$ python3 -q
>>> import numpy as np
>>> import numpy.linalg as la
>>> np.set_printoptions(precision=1, suppress=True, linewidth=120)
>>> A = np.load("block14.npy")
>>> A
array([[-10.1,   5.8,   3.7],
       [  2. ,  21.6, -23.6],
       [ -7. , -14.6,  21.4],
       [ -4.1, -20.1,  24.5],
       [ -2.1, -17.9,  20. ],
       [  7. , -20.9,  13.7],
       [-14. ,  18.2,  -3.9]])
>>> U, sigma, Vh = la.svd(A)
>>> np.argmax(sigma[:-1] / (sigma[1:] + 1e-6)) + 1
np.int64(2)
>>> Y = U[:, :2] @ np.diag(sigma[:2]) @ Vh[:2]
>>> round(np.abs(A - Y).max(), 1)
np.float64(0.2)
>>> round(float(la.norm(A - Y, 2)), 1), round(float(sigma[2]), 1)
(0.5, 0.5)
>>> vec = np.array([-3, 0, -2])
>>> rhs = A @ vec
>>> b, lr = np.zeros(3), 1 / la.norm(A, 2) ** 2
>>> for i in range(6):
...     b -= lr * A.T @ (A @ b - rhs)
...     if i % 2 == 0: print(i, round(la.norm(A @ b - rhs), 1))
... 
0 35.2
2 25.5
4 18.5
>>> np.round(la.cond(A), 1)
np.float64(143.6)
>>> r0 = np.array([-2, -2, -2])
>>> np.correlate(A[3], A[1], "full")
array([   96.8,   385.8, -1020.6,   489. ,    49. ])
>>> np.cross(A[3, :3], A[1, :3])
array([-54.8, -47.8, -48.4])
>>> np.convolve(A[3], r0)
array([  8.2,  48.4,  -0.6,  -8.8, -49. ])
>>> [round(float(x), 1) for x in la.svd(A, compute_uv=False)[:3]]
[65.0, 25.1, 0.5]
>>> np.abs(la.svd(A)[2][-1])
array([0.6, 0.6, 0.6])
>>> la.matrix_rank(A, rtol=0.1)
np.int64(2)
>>> round(np.log10(la.cond(A)))
2
>>> vec = np.array([3, 1, 3])
>>> la.norm(A @ vec) <= la.norm(A, 2) * la.norm(vec) + 1e-9
np.True_
>>> A @ np.ones(3)
array([-0.6,  0. , -0.2,  0.3,  0. , -0.2,  0.3])
>>> np.sign((A @ vec).round(6))
array([-1., -1.,  1.,  1.,  1.,  1., -1.])
>>> A * vec
array([[-30.3,   5.8,  11.1],
       [  6. ,  21.6, -70.8],
       [-21. , -14.6,  64.2],
       [-12.3, -20.1,  73.5],
       [ -6.3, -17.9,  60. ],
       [ 21. , -20.9,  41.1],
       [-42. ,  18.2, -11.7]])
>>> (A @ vec).argmax()
np.int64(5)
>>> np.einsum("ij,j->i", A, vec)
array([-13.4, -43.2,  28.6,  41.1,  35.8,  41.2, -35.5])
>>> F = np.load("arr.npy")
>>> F
array([[-0.8, -0.4,  0.5],
       [-0.8,  0.2, -0.8],
       [ 1. ,  0.9, -1. ],
       [-0.7, -0.6,  0.9],
       [ 0.8, -0.6,  1. ],
       [-0.3,  0.2, -0.5],
       [ 0.3,  0.6, -0.9],
       [ 0.2,  0.5, -0.8],
       [ 0.8,  0.8, -1. ],
       [ 0.4,  0.5, -0.8],
       [-0.6,  0. , -0.2],
       [ 0.3,  0.1, -0.2],
       [-0.9, -0.9,  1. ],
       [ 0.7,  0.2, -0.2],
       [ 0. ,  0.3, -0.7],
       [ 0.8,  0.8, -1. ],
       [-0.7,  0.4, -0.9],
       [-0.8, -0.6,  0.8],
       [-0.9, -0.8,  1. ],
       [-0.8,  0.8, -1. ],
       [-0.6, -0.1,  0.1],
       [ 0.3,  0.4, -0.7],
       [ 0.3, -0.4,  0.8],
       [-0.3, -0.7,  1. ]])
>>> d = la.norm(F[:, None] - F[None], axis=-1)
>>> d[:5, :5]
array([[0. , 1.4, 2.7, 0.5, 1.7],
       [1.4, 0. , 1.9, 1.9, 2.5],
       [2.7, 1.9, 0. , 3. , 2.5],
       [0.5, 1.9, 3. , 0. , 1.5],
       [1.7, 2.5, 2.5, 1.5, 0. ]])
>>> np.flatnonzero(d[0] < d.mean() / 2)
array([ 0,  3, 17, 18, 20])
>>> d.shape
(24, 24)
>>> d[0]
array([0. , 1.4, 2.7, 0.5, 1.7, 1.3, 2. , 1.9, 2.5, 2. , 0.8, 1.4, 0.7, 1.8, 1.6, 2.5, 1.6, 0.4, 0.6, 1.9, 0.5, 1.8,
       1.1, 0.8])
>>> d[0].round(6).argsort(kind="stable")[:4]
array([ 0, 17,  3, 20])
>>> np.unravel_index(d.round(6).argmax(), d.shape)
(np.int64(2), np.int64(12))
>>> la.norm(F, axis=1)
array([1. , 1.1, 1.7, 1.3, 1.4, 0.6, 1.1, 1. , 1.5, 1. , 0.6, 0.4, 1.6, 0.8, 0.8, 1.5, 1.2, 1.3, 1.6, 1.5, 0.6, 0.9,
       0.9, 1.3])
>>> O, Rm = la.qr(F)
>>> np.trace(O @ O.T)
np.float64(3.0)
>>> O.round(1) + 0
array([[-0.3,  0. , -0.1],
       [-0.3, -0.2,  0.4],
       [ 0.3, -0.2, -0.2],
       [-0.2,  0.1, -0.2],
       [ 0.3,  0.4,  0.1],
       [-0.1, -0.1,  0.2],
       [ 0.1, -0.2,  0.1],
       [ 0.1, -0.2,  0.1],
       [ 0.3, -0.2,  0. ],
       [ 0.1, -0.1,  0.2],
       [-0.2, -0.1,  0.1],
       [ 0.1,  0. ,  0.2],
       [-0.3,  0.2,  0.2],
       [ 0.2,  0. ,  0.1],
       [ 0. , -0.1,  0.3],
       [ 0.3, -0.2,  0. ],
       [-0.2, -0.3,  0.2],
       [-0.3,  0.1, -0.1],
       [-0.3,  0.2,  0. ],
       [-0.3, -0.5, -0.5],
       [-0.2, -0.1, -0.1],
       [ 0.1, -0.1,  0.2],
       [ 0.1,  0.2, -0.2],
       [-0.1,  0.2,  0. ]])
>>> np.abs(np.diag(Rm))
array([3.2, 2.4, 0.7])
>>> Rm
array([[ 3.2,  1.3, -1.3],
       [ 0. , -2.4,  3.6],
       [ 0. ,  0. , -0.7]])
>>> np.allclose(Rm.T @ Rm, F.T @ F)
True
>>> np.diff(Rm, axis=0)
array([[-3.2, -3.7,  4.9],
       [ 0. ,  2.4, -4.3]])
>>> Rm[3]
Traceback (most recent call last):
  File "<python-input-47>", line 1, in <module>
    Rm[3]
    ~~^^^
IndexError: index 3 is out of bounds for axis 0 with size 3
>>> np.round(la.norm(Rm), 1)
np.float64(5.7)
>>> np.unravel_index(np.abs(Rm).argmax(), Rm.shape)
(np.int64(1), np.int64(2))
>>> la.svd(Rm, compute_uv=False)
array([5. , 2.8, 0.4])
>>> round(np.abs(Rm).max(), 1)
np.float64(3.6)
>>> Rm - Rm[0]
array([[ 0. ,  0. ,  0. ],
       [-3.2, -3.7,  4.9],
       [-3.2, -1.3,  0.6]])
>>> Y = np.c_[F[:, :1] @ np.array([[3]]), np.array([0, 2, 0, 0, 1, 1, 1, 1, 2, 1, 0, 0, 1, 2, 1, 0, 1, 2, 0, 0, 0, 1, 0, 2])]
>>> Y
array([[-2.4,  0. ],
       [-2.4,  2. ],
       [ 3. ,  0. ],
       [-2.1,  0. ],
       [ 2.4,  1. ],
       [-0.9,  1. ],
       [ 0.9,  1. ],
       [ 0.6,  1. ],
       [ 2.4,  2. ],
       [ 1.2,  1. ],
       [-1.8,  0. ],
       [ 0.9,  0. ],
       [-2.7,  1. ],
       [ 2.1,  2. ],
       [ 0. ,  1. ],
       [ 2.4,  0. ],
       [-2.1,  1. ],
       [-2.4,  2. ],
       [-2.7,  0. ],
       [-2.4,  0. ],
       [-1.8,  0. ],
       [ 0.9,  1. ],
       [ 0.9,  0. ],
       [-0.9,  2. ]])
>>> np.round(la.norm(Y - F @ la.lstsq(F, Y)[0], axis=0), 1) + 0
array([0. , 4.8])
>>> la.matrix_rank(Y)
np.int64(2)
>>> hat = F @ la.solve(F.T @ F, F.T)
>>> hat @ F[:, 2]
array([ 0.5, -0.8, -1. ,  0.9,  1. , -0.5, -0.9, -0.8, -1. , -0.8, -0.2, -0.2,  1. , -0.2, -0.7, -1. , -0.9,  0.8,
        1. , -1. ,  0.1, -0.7,  0.8,  1. ])
>>> X = np.load("mat.npy")
>>> X
array([[ 3,  0, -2,  0,  3],
       [ 0,  3,  0, -2,  0],
       [-2,  0,  3,  0, -2],
       [ 0, -2,  0,  3,  0],
       [ 3,  0, -2,  0,  3]])
>>> np.flatnonzero(la.matrix_power((X != 0) + (X.T != 0) + np.eye(5), 5)[4])
array([0, 2, 4])
>>> (X != 0).astype(int)
array([[1, 0, 1, 0, 1],
       [0, 1, 0, 1, 0],
       [1, 0, 1, 0, 1],
       [0, 1, 0, 1, 0],
       [1, 0, 1, 0, 1]])
>>> X @ X
array([[ 22,   0, -18,   0,  22],
       [  0,  13,   0, -12,   0],
       [-18,   0,  17,   0, -18],
       [  0, -12,   0,  13,   0],
       [ 22,   0, -18,   0,  22]])
>>> np.round(np.sort(la.eigvals(X).real), 1) + 0
array([0. , 1. , 1.3, 5. , 7.7])
>>> C2 = F.T @ F
>>> la.eigvalsh(C2)[::-1]
array([24.8,  7.8,  0.2])
>>> (F @ F.T).shape
(24, 24)
>>> round(np.trace(C2), 1), np.round((F ** 2).sum(), 1)
(np.float64(32.8), np.float64(32.8))
>>> C2
array([[ 10. ,   4.2,  -4.2],
       [  4.2,   7.5, -10.4],
       [ -4.2, -10.4,  15.2]])
>>> np.abs(X).max()
np.int64(3)
>>> X.sum(axis=1)
array([ 4,  1, -1,  1,  4])
>>> rng = np.random.default_rng(736)
>>> Y = X + rng.integers(-2, 3, (5, 4)) @ rng.integers(-2, 3, (4, 5))
>>> Y
array([[ 8,  4,  0,  3,  1],
       [ 4,  1, -2, -3, -2],
       [ 0, -4, -3,  8, -6],
       [ 5,  2,  0, 10,  4],
       [11,  6,  2, -1,  5]])
>>> Y - X
array([[ 5,  4,  2,  3, -2],
       [ 4, -2, -2, -1, -2],
       [ 2, -4, -6,  8, -4],
       [ 5,  4,  0,  7,  4],
       [ 8,  6,  4, -1,  2]])
>>> np.abs(Y - X).sum(axis=1)
array([16, 11, 24, 20, 21])
>>> arr = np.loadtxt("dump.csv", delimiter=",")
>>> arr
array([[-1., -2.,  0.,  0., -2., -2.,  0., -2.,  0., -2.],
       [-2., -1.,  0.,  0., -2., -2.,  0., -2.,  0., -2.],
       [ 0.,  0., -1., -2.,  0.,  0., -2.,  0., -2.,  0.],
       [ 0.,  0., -2., -1.,  0.,  0., -2.,  0., -2.,  0.],
       [-2., -2.,  0.,  0., -1., -2.,  0., -2.,  0., -2.],
       [-2., -2.,  0.,  0., -2., -1.,  0., -2.,  0., -2.],
       [ 0.,  0., -2., -2.,  0.,  0., -1.,  0., -2.,  0.],
       [-2., -2.,  0.,  0., -2., -2.,  0., -1.,  0., -2.],
       [ 0.,  0., -2., -2.,  0.,  0., -2.,  0., -1.,  0.],
       [-2., -2.,  0.,  0., -2., -2.,  0., -2.,  0., -1.]])
>>> (arr + arr.T) / 2
array([[-1., -2.,  0.,  0., -2., -2.,  0., -2.,  0., -2.],
       [-2., -1.,  0.,  0., -2., -2.,  0., -2.,  0., -2.],
       [ 0.,  0., -1., -2.,  0.,  0., -2.,  0., -2.,  0.],
       [ 0.,  0., -2., -1.,  0.,  0., -2.,  0., -2.,  0.],
       [-2., -2.,  0.,  0., -1., -2.,  0., -2.,  0., -2.],
       [-2., -2.,  0.,  0., -2., -1.,  0., -2.,  0., -2.],
       [ 0.,  0., -2., -2.,  0.,  0., -1.,  0., -2.,  0.],
       [-2., -2.,  0.,  0., -2., -2.,  0., -1.,  0., -2.],
       [ 0.,  0., -2., -2.,  0.,  0., -2.,  0., -1.,  0.],
       [-2., -2.,  0.,  0., -2., -2.,  0., -2.,  0., -1.]])
>>> np.round(la.det(arr), 1)
np.float64(77.0)
>>> la.matrix_power(arr, 3)
array([[-221., -222.,    0.,    0., -222., -222.,    0., -222.,    0., -222.],
       [-222., -221.,    0.,    0., -222., -222.,    0., -222.,    0., -222.],
       [   0.,    0.,  -85.,  -86.,    0.,    0.,  -86.,    0.,  -86.,    0.],
       [   0.,    0.,  -86.,  -85.,    0.,    0.,  -86.,    0.,  -86.,    0.],
       [-222., -222.,    0.,    0., -221., -222.,    0., -222.,    0., -222.],
       [-222., -222.,    0.,    0., -222., -221.,    0., -222.,    0., -222.],
       [   0.,    0.,  -86.,  -86.,    0.,    0.,  -85.,    0.,  -86.,    0.],
       [-222., -222.,    0.,    0., -222., -222.,    0., -221.,    0., -222.],
       [   0.,    0.,  -86.,  -86.,    0.,    0.,  -86.,    0.,  -85.,    0.],
       [-222., -222.,    0.,    0., -222., -222.,    0., -222.,    0., -221.]])
>>> np.allclose(arr @ arr.T, arr.T @ arr)
True
>>> arr.inv()
Traceback (most recent call last):
  File "<python-input-83>", line 1, in <module>
    arr.inv()
    ^^^^^^^
AttributeError: 'numpy.ndarray' object has no attribute 'inv'
>>> np.allclose(arr, arr.T)
True
>>> K = np.load("x.npy")
>>> K
array([[ 9, -1,  4,  9, -3,  9, -5, -2,  1,  3, -4],
       [ 0,  1,  1, -7,  0, -4,  0,  0, -9, -4, -5],
       [ 0,  0, -7, -2, -5,  7, -8, -8,  5, -8, -6],
       [ 0,  0,  0,  8,  0, -7,  4, -9,  7, -6,  0],
       [ 0,  0,  0,  0, -6, -2, -4,  3,  6,  4, -8],
       [ 0,  0,  0,  0,  0, -8, -3,  3,  9, -5,  4],
       [ 0,  0,  0,  0,  0,  0,  5,  4, -1, -8,  4],
       [ 0,  0,  0,  0,  0,  0,  0, -7, -2,  8,  1],
       [ 0,  0,  0,  0,  0,  0,  0,  0, -1, -4,  0],
       [ 0,  0,  0,  0,  0,  0,  0,  0,  0,  0,  4],
       [ 0,  0,  0,  0,  0,  0,  0,  0,  0,  0, -1]])
>>> rk = la.matrix_rank(K)
>>> rk
np.int64(10)
>>> ns = la.svd(K)[2][rk:].T
>>> np.round(ns[:, 0] / ns[np.abs(ns[:, 0]).round(6).argmax(), 0], 1) + 0
array([-0.3,  0.9,  1. , -0.4,  0. ,  0.4,  0.1, -0.2,  0.4, -0.1,  0. ])
>>> ns.shape
(11, 1)
>>> U, sigma, Vh = la.svd(K)
>>> evecs = Vh[:(sigma > 1e-8).sum()]
>>> vec = K[2] + -2 * K[9] + rng.integers(2) * np.eye(11)[4]
>>> vec
array([  0.,   0.,  -7.,  -2.,  -4.,   7.,  -8.,  -8.,   5.,  -8., -14.])
>>> round(la.norm(vec - evecs.T @ evecs @ vec), 1)
np.float64(0.0)
>>> np.round(evecs.T @ evecs, 1) + 0
array([[ 1. ,  0.1,  0.1, -0.1,  0. ,  0.1,  0. ,  0. ,  0.1,  0. ,  0. ],
       [ 0.1,  0.6, -0.4,  0.1,  0. , -0.1,  0. ,  0.1, -0.1,  0. ,  0. ],
       [ 0.1, -0.4,  0.6,  0.2,  0. , -0.2,  0. ,  0.1, -0.2,  0. ,  0. ],
       [-0.1,  0.1,  0.2,  0.9,  0. ,  0.1,  0. ,  0. ,  0.1,  0. ,  0. ],
       [ 0. ,  0. ,  0. ,  0. ,  1. ,  0. ,  0. ,  0. ,  0. ,  0. ,  0. ],
       [ 0.1, -0.1, -0.2,  0.1,  0. ,  0.9,  0. ,  0. , -0.1,  0. ,  0. ],
       [ 0. ,  0. ,  0. ,  0. ,  0. ,  0. ,  1. ,  0. ,  0. ,  0. ,  0. ],
       [ 0. ,  0.1,  0.1,  0. ,  0. ,  0. ,  0. ,  1. ,  0. ,  0. ,  0. ],
       [ 0.1, -0.1, -0.2,  0.1,  0. , -0.1,  0. ,  0. ,  0.9,  0. ,  0. ],
       [ 0. ,  0. ,  0. ,  0. ,  0. ,  0. ,  0. ,  0. ,  0. ,  1. ,  0. ],
       [ 0. ,  0. ,  0. ,  0. ,  0. ,  0. ,  0. ,  0. ,  0. ,  0. ,  1. ]])
>>> np.diag(evecs.T @ evecs)
array([1. , 0.6, 0.6, 0.9, 1. , 0.9, 1. , 1. , 0.9, 1. , 1. ])
>>> (K - K.T) / 2
array([[ 0. , -0.5,  2. ,  4.5, -1.5,  4.5, -2.5, -1. ,  0.5,  1.5, -2. ],
       [ 0.5,  0. ,  0.5, -3.5,  0. , -2. ,  0. ,  0. , -4.5, -2. , -2.5],
       [-2. , -0.5,  0. , -1. , -2.5,  3.5, -4. , -4. ,  2.5, -4. , -3. ],
       [-4.5,  3.5,  1. ,  0. ,  0. , -3.5,  2. , -4.5,  3.5, -3. ,  0. ],
       [ 1.5,  0. ,  2.5,  0. ,  0. , -1. , -2. ,  1.5,  3. ,  2. , -4. ],
       [-4.5,  2. , -3.5,  3.5,  1. ,  0. , -1.5,  1.5,  4.5, -2.5,  2. ],
       [ 2.5,  0. ,  4. , -2. ,  2. ,  1.5,  0. ,  2. , -0.5, -4. ,  2. ],
       [ 1. ,  0. ,  4. ,  4.5, -1.5, -1.5, -2. ,  0. , -1. ,  4. ,  0.5],
       [-0.5,  4.5, -2.5, -3.5, -3. , -4.5,  0.5,  1. ,  0. , -2. ,  0. ],
       [-1.5,  2. ,  4. ,  3. , -2. ,  2.5,  4. , -4. ,  2. ,  0. ,  2. ],
       [ 2. ,  2.5,  3. ,  0. ,  4. , -2. , -2. , -0.5,  0. , -2. ,  0. ]])
>>> np.allclose(K @ K.T, K.T @ K)
False
>>> J = np.loadtxt("out10.csv", delimiter=",")
>>> J.round(1) + 0
array([[ 0.4, -0.1,  0.4,  0.1,  0.1, -0.1, -0.2],
       [-0.1,  0. , -0.1,  0. ,  0. ,  0. ,  0. ],
       [ 0.4, -0.1,  0.4,  0.1,  0.1, -0.1, -0.2],
       [ 0.1,  0. ,  0.1,  0. ,  0. ,  0. ,  0. ],
       [ 0.1,  0. ,  0.1,  0. ,  0. ,  0. ,  0. ],
       [-0.1,  0. , -0.1,  0. ,  0. ,  0. ,  0. ],
       [-0.2,  0. , -0.2,  0. ,  0. ,  0. ,  0.1]])
>>> U, sigma, Vh = la.svd(J)
>>> evecs = Vh[:(sigma > 1e-8).sum()]
>>> vec = J[3] + 5 * J[4] + rng.integers(2) * np.eye(7)[3]
>>> vec
array([ 0.5, -0.1,  0.5,  1.1,  0.1, -0.1, -0.3])
>>> np.allclose(evecs.T @ evecs @ vec, vec)
False
>>> np.round(la.norm(vec - evecs.T @ evecs @ vec), 1)
np.float64(1.0)
>>> la.matrix_rank(np.vstack([J, vec]))
np.int64(2)
>>> np.round(np.diag(evecs.T @ evecs), 1) + 0
array([0.4, 0. , 0.4, 0. , 0. , 0. , 0.1])
>>> U, sigma, Vh = la.svd(J)
>>> np.argmax(sigma[:-1] / (sigma[1:] + 1e-6)) + 1
np.int64(1)
>>> sigma.round(1) + 0
array([1., 0., 0., 0., 0., 0., 0.])
>>> Y = U[:, :1] @ np.diag(sigma[:1]) @ Vh[:1]
>>> la.matrix_rank(J, rtol=0.05)
np.int64(1)
>>> np.round(np.abs(J - Y).max(), 1)
np.float64(0.0)
>>> np.round(la.norm(J - Y, 2), 1), round(float(sigma[1]), 1)
(np.float64(0.0), 0.0)
